>>> import numpy as np
>>> import numpy.linalg as la
>>> np.set_printoptions(precision=2, suppress=True, linewidth=140, legacy="1.25")
>>> M = np.loadtxt("arr.csv", delimiter=",")
>>> print(M)
[[ 0.6  -2.   -0.2 ]
 [ 0.71  1.6   0.25]
 [-0.1   1.8   0.1 ]]
>>> Q, r_ = la.qr(M)
>>> print(r_)
[[-0.93  0.26 -0.05]
 [ 0.   -3.12 -0.32]
 [ 0.    0.   -0.09]]
>>> print(np.round(Q.T @ Q, 2) + 0)
[[1. 0. 0.]
 [0. 1. 0.]
 [0. 0. 1.]]
>>> print(Q.shape, r_.shape)
(3, 3) (3, 3)
>>> print(np.allclose(r_.T @ r_, M.T @ M))
True
>>> print(np.round(abs(r_[0, 0]), 2), round(la.norm(M[:, 0]), 2))
0.93 0.93
>>> u = np.array([-3, 1, -1])
>>> A2 = M + np.outer(u, np.eye(3)[1])
>>> print(la.matrix_rank(A2 - M))
1
>>> print(round(float(la.det(A2) / la.det(M)), 2), np.round(1 + la.solve(M, u)[1], 2))
-1.3 -1.3
>>> print(la.matrix_rank(la.inv(A2) - la.inv(M), tol=1e-8))
1
>>> T = np.stack([M, 2 * M, M[::-1]])
>>> print(la.matrix_rank(T.reshape(3, -1)))
2
>>> print(la.matrix_rank(T))
[3 3 3]
>>> print(np.einsum("bij,cij->bc", T, T))
[[10.79 21.57 -4.23]
 [21.57 43.15 -8.47]
 [-4.23 -8.47 10.79]]
>>> print(la.det(T))
[-0.27 -2.16  0.27]
>>> print(la.norm(T, axis=(1, 2)))
[3.28 6.57 3.28]
>>> G = M.T @ M
>>> print(np.diag(G))
[0.87 9.8  0.11]
>>> print(la.eigvalsh(G)[::-1])
[9.9  0.87 0.01]
>>> print(G)
[[ 0.87 -0.24  0.05]
 [-0.24  9.8   0.98]
 [ 0.05  0.98  0.11]]
>>> print(np.allclose(G, G.T))
True
>>> print(np.round(np.trace(G), 2), round((M ** 2).sum(), 2))
10.79 10.79
>>> K = np.load("m.npy")
>>> print(K)
[[  0.86   2.94   7.85]
 [ 18.46  -2.97  12.79]
 [  4.4    2.52   9.77]
 [  3.17  -4.79   0.13]
 [  0.49  -2.54   0.99]
 [  6.96  -1.79   6.33]
 [ 12.45  -7.57   3.15]
 [-13.77   2.66  -2.51]
 [ -6.92  10.13  11.17]
 [ -6.56   0.99   0.43]]
>>> Uu, s, Vh = la.svd(K, full_matrices=False)
>>> print(np.round(Uu.T @ K @ Vh.T, 2) + 0)
[[33.11  0.    0.  ]
 [ 0.   21.36  0.  ]
 [ 0.    0.    5.44]]
>>> print((s > 1e-8).sum())
3
>>> print(np.round(Uu.T @ Uu, 2) + 0)
[[1. 0. 0.]
 [0. 1. 0.]
 [0. 0. 1.]]
>>> print(Uu.shape, s.shape, Vh.shape)
(10, 3) (3,) (3, 3)
>>> print(np.round(Vh @ Vh.T, 2) + 0)
[[1. 0. 0.]
 [0. 1. 0.]
 [0. 0. 1.]]
>>> print(s / s[0])
[1.   0.65 0.16]
>>> print(np.round(np.sqrt((s ** 2).sum()), 2), round(la.norm(K), 2))
39.78 39.78
>>> print(round(la.norm(K) ** 2 / la.norm(K, 2) ** 2, 2))
1.44
>>> print(round(la.norm(K[1] - K[7]), 2))
36.12
>>> print(np.round(la.norm(K[1], 1), 2), np.round(la.norm(K[1], np.inf), 2))
34.22 18.46
>>> print(np.round(K[1] @ K[7], 2))
-294.2
>>> m1 = np.loadtxt("dump.csv", delimiter=",")
>>> print(m1)
[[ 0.82  2.38 -1.63]
 [-0.59  2.62  1.34]
 [ 1.23  1.02 -2.54]
 [-1.29 -0.2   2.7 ]
 [-1.29  0.02  2.71]
 [ 0.2  -2.95 -0.54]
 [-0.78  2.33  1.72]
 [ 1.29  0.12 -2.7 ]
 [-0.81 -2.41  1.6 ]
 [ 1.28  0.55 -2.66]]
>>> # rows and columns are dependent
>>> print(la.matrix_rank(m1, rtol=0.1))
2
>>> print(np.argsort(-la.norm(m1, axis=0).round(6), kind="stable")[:3])
[2 1 0]
>>> A2 = np.array([[0, -3, 3], [-3, 0, -2], [-1, 1, 0]])
>>> print(np.vstack([m1, A2.T]).shape)
(13, 3)
>>> print(la.matrix_rank(np.vstack([m1, A2.T])))
3
>>> Uu, s, Vh = la.svd(m1, full_matrices=False)
>>> print(np.round(s / s[0], 2) + 0)
[1.   0.76 0.  ]
>>> print(round(float(np.sqrt((s ** 2).sum())), 2), np.round(la.norm(m1), 2))
9.49 9.49
>>> print(np.abs(Vh[0]))
[0.43 0.18 0.89]
>>> print(np.round(Uu.T @ Uu, 2) + 0)
[[1. 0. 0.]
 [0. 1. 0.]
 [0. 0. 1.]]
>>> print(Uu.shape, s.shape, Vh.shape)
(10, 3) (3,) (3, 3)
>>> print(np.allclose(Uu * s @ Vh, m1))
True
>>> r = la.matrix_rank(m1)
>>> print(r)
2
>>> null = la.svd(m1)[2][r:].T
>>> print([int(la.matrix_rank(m1[:, :j + 1])) for j in range(3)])
[1, 2, 2]
>>> print(la.matrix_rank(m1.T @ m1), la.matrix_rank(m1 @ m1.T))
2 2
>>> print([int(la.matrix_rank(m1[:i])) for i in range(1, len(m1) + 1)])
[1, 2, 2, 2, 2, 2, 2, 2, 2, 2]
>>> print(null[:, 0] / null[np.abs(null[:, 0]).round(6).argmax(), 0])
[ 1.   -0.02  0.48]
>>> print(null.shape)
(3, 1)
>>> print(np.round(null @ null.T, 2) + 0)
[[ 0.81 -0.02  0.39]
 [-0.02  0.   -0.01]
 [ 0.39 -0.01  0.19]]
>>> print([int(la.matrix_rank(np.delete(m1, i, axis=0))) for i in range(10)])
[2, 2, 2, 2, 2, 2, 2, 2, 2, 2]
>>> print(np.round(m1 @ null, 2) + 0)
[[0.]
 [0.]
 [0.]
 [0.]
 [0.]
 [0.]
 [0.]
 [0.]
 [0.]
 [0.]]
>>> W0 = np.loadtxt("x.csv", delimiter=",")
>>> print(W0)
[[0. 0. 1.]
 [1. 0. 0.]
 [0. 1. 0.]]
>>> print(la.matrix_power(W0, 2))
[[0. 1. 0.]
 [0. 0. 1.]
 [1. 0. 0.]]
>>> print(W0 @ np.ones(3))
[1. 1. 1.]
>>> print(la.matrix_power(W0, 100))
[[0. 0. 1.]
 [1. 0. 0.]
 [0. 1. 0.]]
>>> print(W0.sum(axis=1))
[1. 1. 1.]
>>> p = np.eye(3)[1]
>>> for _ in range(7):
...     p = p @ W0
...     print(p.round(2))
... 
[1. 0. 0.]
[0. 0. 1.]
[0. 1. 0.]
[1. 0. 0.]
[0. 0. 1.]
[0. 1. 0.]
[1. 0. 0.]
>>> Q = W0.astype(float).copy()
>>> for j in range(3):
...     Q[:, j] -= Q[:, :j] @ (Q[:, :j].T @ Q[:, j])
...     Q[:, j] /= la.norm(Q[:, j])
... 
>>> print(Q)
[[0. 0. 1.]
 [1. 0. 0.]
 [0. 1. 0.]]
>>> print(Q.T @ Q)
[[1. 0. 0.]
 [0. 1. 0.]
 [0. 0. 1.]]
>>> A2 = np.array([[2, 2, 0], [1, -1, 2]])
>>> W2 = np.kron(A2, W0)
>>> print(W2)
[[ 0.  0.  2.  0.  0.  2.  0.  0.  0.]
 [ 2.  0.  0.  2.  0.  0.  0.  0.  0.]
 [ 0.  2.  0.  0.  2.  0.  0.  0.  0.]
 [ 0.  0.  1. -0. -0. -1.  0.  0.  2.]
 [ 1.  0.  0. -1. -0. -0.  2.  0.  0.]
 [ 0.  1.  0. -0. -1. -0.  0.  2.  0.]]
>>> x0 = np.array([-2, 2, -1, 2, 2, 0, 0, -2, -2])
>>> print(np.einsum("ij,j->i", W2, x0))
[-2.  0.  8. -5. -4. -4.]
>>> print(np.sign((W2 @ x0).round(6)))
[-1.  0.  1. -1. -1. -1.]
>>> print(W2 * x0)
[[-0.  0. -2.  0.  0.  0.  0. -0. -0.]
 [-4.  0. -0.  4.  0.  0.  0. -0. -0.]
 [-0.  4. -0.  0.  4.  0.  0. -0. -0.]
 [-0.  0. -1. -0. -0. -0.  0. -0. -4.]
 [-2.  0. -0. -2. -0. -0.  0. -0. -0.]
 [-0.  2. -0. -0. -2. -0.  0. -4. -0.]]
>>> print(W2 @ np.ones(9))
[4. 4. 4. 2. 2. 2.]
>>> W2 = np.array([[2, 2, 1], [0, 1, 2], [1, 0, 1]])
>>> rng = np.random.default_rng(1865)
>>> data = (rng.random((25, 3)) < 0.25) @ W2
>>> print(data)
[[0 0 0]
 [0 0 0]
 [0 0 0]
 [2 3 3]
 [1 0 1]
 [0 0 0]
 [0 0 0]
 [3 2 2]
 [0 1 2]
 [0 0 0]
 [2 3 3]
 [0 0 0]
 [0 0 0]
 [3 2 2]
 [0 0 0]
 [0 0 0]
 [0 0 0]
 [0 0 0]
 [0 0 0]
 [0 0 0]
 [3 2 2]
 [2 2 1]
 [0 0 0]
 [2 3 3]
 [0 1 2]]
>>> D = la.norm(data[:, None] - data[None], axis=-1)
>>> print(D[:5, :5])
[[0.   0.   0.   4.69 1.41]
 [0.   0.   0.   4.69 1.41]
 [0.   0.   0.   4.69 1.41]
 [4.69 4.69 4.69 0.   3.74]
 [1.41 1.41 1.41 3.74 0.  ]]
>>> print(D[3].round(6).argsort(kind="stable")[:4])
[ 3 10 23  7]
>>> print(la.norm(data, axis=1))
[0.   0.   0.   4.69 1.41 0.   0.   4.12 2.24 0.   4.69 0.   0.   4.12 0.   0.   0.   0.   0.   0.   4.12 3.   0.   4.69 2.24]
>>> print((D + 1e9 * np.eye(25)).round(6).argmin(axis=1))
[ 1  0  0 10  0  0  0 13 24  0  3  0  0  7  0  0  0  0  0  0  7  7  0  3  8]
>>> print(D.shape)
(25, 25)
>>> print(np.flatnonzero(D[3] < D.mean() / 2))
[ 3 10 23]
